% ipython --no-banner

In [1]: import numpy as np

In [2]: from numpy import linalg as LA

In [3]: np.set_printoptions(precision=1, suppress=True, linewidth=140)

In [4]: rng = np.random.default_rng(634968)

In [5]: F = (rng.random((7, 7)) < 0.3) + np.eye(7)

In [6]: F /= F.sum(axis=1, keepdims=True)

In [7]: F
Out[7]: 
array([[0.4, 0. , 0. , 0.2, 0.2, 0.2, 0. ],
       [0. , 0.7, 0. , 0. , 0. , 0. , 0.3],
       [0. , 0. , 0.2, 0. , 0.2, 0.2, 0.2],
       [0. , 0. , 0.2, 0.4, 0.2, 0.2, 0. ],
       [0. , 0. , 0. , 0. , 1. , 0. , 0. ],
       [0.1, 0.1, 0.1, 0.1, 0. , 0.3, 0.1],
       [0.2, 0.2, 0. , 0.2, 0.2, 0. , 0.2]])

In [8]: other = np.array([[3], [0], [2], [3]])

In [9]: C = np.array([[0, 2, 0]])

In [10]: feats = other @ C

In [11]: feats
Out[11]: 
array([[0, 6, 0],
       [0, 0, 0],
       [0, 4, 0],
       [0, 6, 0]])

In [12]: # row 3 repeats row 0

In [13]: rk = LA.matrix_rank(feats)

In [14]: rk
Out[14]: np.int64(1)

In [15]: ns = LA.svd(feats)[2][rk:].T

In [16]: np.allclose(feats @ ns, 0)
Out[16]: True

In [17]: ns @ ns.T
Out[17]: 
array([[1., 0., 0.],
       [0., 0., 0.],
       [0., 0., 1.]])

In [18]: LA.matrix_rank(feats.T @ feats), LA.matrix_rank(feats @ feats.T)
Out[18]: (np.int64(1), np.int64(1))

In [19]: [int(LA.matrix_rank(np.delete(feats, i, axis=0))) for i in range(4)]
Out[19]: [1, 1, 1, 1]

In [20]: f = np.array([1, -3, -5])

In [21]: np.cross(feats[2, :3], feats[0, :3])
Out[21]: array([0, 0, 0])

In [22]: left, sigma, Vh = LA.svd(feats)

In [23]: sigma
Out[23]: array([9.4, 0. , 0. ])

In [24]: other = left[:, :1] @ np.diag(sigma[:1]) @ Vh[:1]

In [25]: round(LA.norm(feats - other, 2), 1), sigma[1]
Out[25]: (np.float64(0.0), np.float64(0.0))

In [26]: np.round(LA.norm(feats - other) / LA.norm(feats), 1)
Out[26]: np.float64(0.0)

In [27]: np.round(np.abs(feats - other).max(), 1)
Out[27]: np.float64(0.0)
